$ python -q
>>> import numpy as np
>>> from numpy import linalg as LA
>>> np.set_printoptions(suppress=True, linewidth=140)
>>> rng = np.random.default_rng(53340)
>>> data = np.array([[3, 3, 4], [5, 3, 4], [5, 5, 1], [1, 5, 2]]) * (rng.random((4, 3)) < 0.3)
>>> data
array([[3, 0, 4],
       [0, 0, 0],
       [0, 0, 0],
       [0, 0, 0]])
>>> # rows 1 and 2 are equal
>>> th = np.radians(45)
>>> R = np.eye(3)
>>> R[1, 1] = R[2, 2] = np.cos(th)
>>> R[1, 2], R[2, 1] = -np.sin(th), np.sin(th)
>>> R.round(1)
array([[ 1. ,  0. ,  0. ],
       [ 0. ,  0.7, -0.7],
       [ 0. ,  0.7,  0.7]])
>>> M2 = data @ R.T
>>> np.round(np.abs(M2 - data).max(axis=0), 1)
array([0. , 2.8, 1.2])
>>> LA.cond(data) > 100
np.True_
>>> LA.matrix_rank(data, rtol=0.1)
np.int64(1)
>>> mat = np.load("dump.npy")
>>> mat
array([[0, 0, 0],
       [0, 0, 2],
       [0, 0, 0],
       [0, 0, 0]])
>>> # row 1 dominates
>>> left, s, vt = LA.svd(mat)
>>> vecs = vt[:(s > 1e-8).sum()]
>>> x = mat[2] + 4 * mat[3] + rng.integers(2) * np.eye(3)[2]
>>> x
array([0., 0., 1.])
>>> np.allclose(vecs.T @ vecs @ x, x)
True
>>> np.round(LA.norm(x - vecs.T @ vecs @ x), 1)
np.float64(0.0)
>>> LA.matrix_rank(np.vstack([mat, x]))
np.int64(1)
>>> vecs.T @ vecs
array([[0., 0., 0.],
       [0., 0., 0.],
       [0., 0., 1.]])
>>> np.round(LA.norm(mat, axis=0), 1)
array([0., 0., 2.])
>>> np.round(LA.svd(mat, compute_uv=False), 1)
array([2., 0., 0.])
>>> print(np.round(LA.pinv(mat), 1))
[[0.  0.  0.  0. ]
 [0.  0.  0.  0. ]
 [0.  0.5 0.  0. ]]
>>> x = np.array([0, -2, 4])
>>> h = np.maximum(mat @ x, 0)
>>> np.maximum(mat @ (3 * x), 0)
array([ 0, 24,  0,  0])
>>> np.maximum(mat @ x, 0) - np.maximum(-mat @ x, 0)
array([0, 8, 0, 0])
>>> np.round(np.tanh(mat @ x), 1)
array([0., 1., 0., 0.])
>>> mat * (h > 1e-9)[:, None]
array([[0, 0, 0],
       [0, 0, 2],
       [0, 0, 0],
       [0, 0, 0]])
>>> h
array([0, 8, 0, 0])
